% ipython --no-banner

In [1]: import numpy as np

In [2]: np.set_printoptions(precision=1, suppress=True, linewidth=160)

In [3]: out = np.array([[2, 1], [0, 0]])

In [4]: F = np.tile(out, (2, 2))

In [5]: F
Out[5]: 
array([[2, 1, 2, 1],
       [0, 0, 0, 0],
       [2, 1, 2, 1],
       [0, 0, 0, 0]])

In [6]: # columns 0 and 2 are equal

In [7]: U, sigma, VT = np.linalg.svd(F)

In [8]: sigma.round(1) + 0
Out[8]: array([4.5, 0. , 0. , 0. ])

In [9]: out = U[:, :1] @ np.diag(sigma[:1]) @ VT[:1]

In [10]: round(np.linalg.norm(F - out) / np.linalg.norm(F), 1)
Out[10]: np.float64(0.0)

In [11]: out
Out[11]: 
array([[2., 1., 2., 1.],
       [0., 0., 0., 0.],
       [2., 1., 2., 1.],
       [0., 0., 0., 0.]])

In [12]: np.linalg.matrix_rank(F, rtol=0.05)
Out[12]: np.int64(1)

In [13]: np.linalg.matrix_rank(out)
Out[13]: np.int64(1)

In [14]: np.linalg.matrix_rank(out)
Out[14]: np.int64(1)

In [15]: out.sum(axis=0)
Out[15]: array([4., 2., 4., 2.])

In [16]: out.mean(axis=0)
Out[16]: array([1. , 0.5, 1. , 0.5])

In [17]: np.round(out - out[0], 1) + 0
Out[17]: 
array([[ 0.,  0.,  0.,  0.],
       [-2., -1., -2., -1.],
       [ 0.,  0.,  0.,  0.],
       [-2., -1., -2., -1.]])

In [18]: np.diff(out, axis=0)
Out[18]: 
array([[-2., -1., -2., -1.],
       [ 2.,  1.,  2.,  1.],
       [-2., -1., -2., -1.]])

In [19]: U, sigma, VT = np.linalg.svd(F)

In [20]: vecs = VT[:(sigma > 1e-8).sum()]

In [21]: rng = np.random.default_rng(781)

In [22]: x = F[3] + 2 * F[1] + rng.integers(2) * np.eye(4)[0]

In [23]: x
Out[23]: array([1., 0., 0., 0.])

In [24]: np.diag(vecs.T @ vecs)
Out[24]: array([0.4, 0.1, 0.4, 0.1])

In [25]: np.round(np.linalg.norm(x - vecs.T @ vecs @ x), 1)
Out[25]: np.float64(0.8)

In [26]: np.linalg.matrix_rank(np.vstack([F, x]))
Out[26]: np.int64(2)

In [27]: np.round(np.sort(np.abs(np.linalg.eigvals(F))), 1) + 0
Out[27]: array([0., 0., 0., 4.])

In [28]: F @ F
Out[28]: 
array([[8, 4, 8, 4],
       [0, 0, 0, 0],
       [8, 4, 8, 4],
       [0, 0, 0, 0]])

In [29]: np.round(np.linalg.det(F), 1)
Out[29]: np.float64(0.0)
